In [1]: import numpy as np

In [2]: import numpy.linalg as la

In [3]: np.set_printoptions(precision=2, suppress=True, linewidth=120)

In [4]: def rd(a):
   ...:     return np.round(a, 2) + 0
   ...: 

In [5]: rng = np.random.default_rng(265597)

In [6]: idx = rng.integers(0, 3, 5)

In [7]: X = np.array([[-2, 3, -2, -3, 0],
   ...:     [-1, 1, -1, -3, 1],
   ...:     [-1, 1, 0, -3, -1],
   ...:     [0, -1, 1, -2, -2],
   ...:     [1, 1, -2, -1, 2]]) * (idx[:, None] == idx)

In [8]: print(X)
[[-2  3  0  0  0]
 [-1  1  0  0  1]
 [ 0  0  0  0  0]
 [ 0  0  0 -2  0]
 [ 1  1  0  0  2]]

In [9]: # 3 blocks once reordered

In [10]: print(rd(la.norm(X, 2) / la.norm(X)))
0.77

In [11]: print(la.matrix_rank(X, rtol=0.1))
4

In [12]: print([round(float(x), 2) for x in la.svd(X, compute_uv=False)[:3]])
[3.92, 2.47, 2.0]

In [13]: P = np.triu(np.array([[2, 1, 5, 1, 5],
    ...:     [4, 0, 2, 2, 2],
    ...:     [2, 0, 4, 2, 5],
    ...:     [5, 1, 2, 4, 2],
    ...:     [1, 5, 3, 3, 0]]), 1) + np.eye(5)

In [14]: other = P @ X @ la.inv(P)

In [15]: print(np.trace(other), np.trace(X))
-1.0 -1

In [16]: print(other)
[[  2.   7. -24.  30.  47.]
 [  1.   2.  -9.   9.  23.]
 [  5.   0. -25.  41.  28.]
 [  2.   0. -10.  16.  12.]
 [  1.   0.  -5.   9.   4.]]

In [17]: print(P @ X - X @ P)
[[ 4.  8.  4. -6. 15.]
 [ 2.  3.  3. -5.  7.]
 [ 5.  5.  0. -4. 10.]
 [ 2.  2.  0.  0.  8.]
 [ 0. -1. -7. -3. -7.]]

In [18]: print(rd(np.poly(other)))
[  1.   1.  -4. -11. -14.   0.]

In [19]: print(la.matrix_rank(other))
4

In [20]: print(rd(la.det(other)))
0.0

In [21]: arr = np.load("sample6.npy")

In [22]: print(arr)
[[0 2 0 1 2]
 [3 0 0 0 3]
 [3 1 1 2 1]
 [3 1 1 2 1]
 [0 2 2 3 0]]

In [23]: # null space of dimension 1

In [24]: print(np.argsort(-la.norm(arr, axis=0).round(6), kind="stable")[:3])
[0 3 4]

In [25]: print(la.cond(arr) > 100)
True

In [26]: F = np.load("case14.npy")

In [27]: print(F)
[[45 43 35 14]
 [43 54 50 12]
 [35 50 50 10]
 [14 12 10  6]]

In [28]: # equal to its transpose

In [29]: x0 = np.array([0, 1, 2, 3])

In [30]: rhs = F @ x0

In [31]: beta, lr = np.zeros(4), 1 / la.norm(F, 2) ** 2

In [32]: for i in range(6):
    ...:     beta -= lr * F.T @ (F @ beta - rhs)
    ...:     if i % 1 == 0: print(i, round(la.norm(F @ beta - rhs), 2))
    ...: 
0 7.14
1 7.11
2 7.07
3 7.03
4 7.0
5 6.96

In [33]: print(rd(la.cond(F)))
530.94
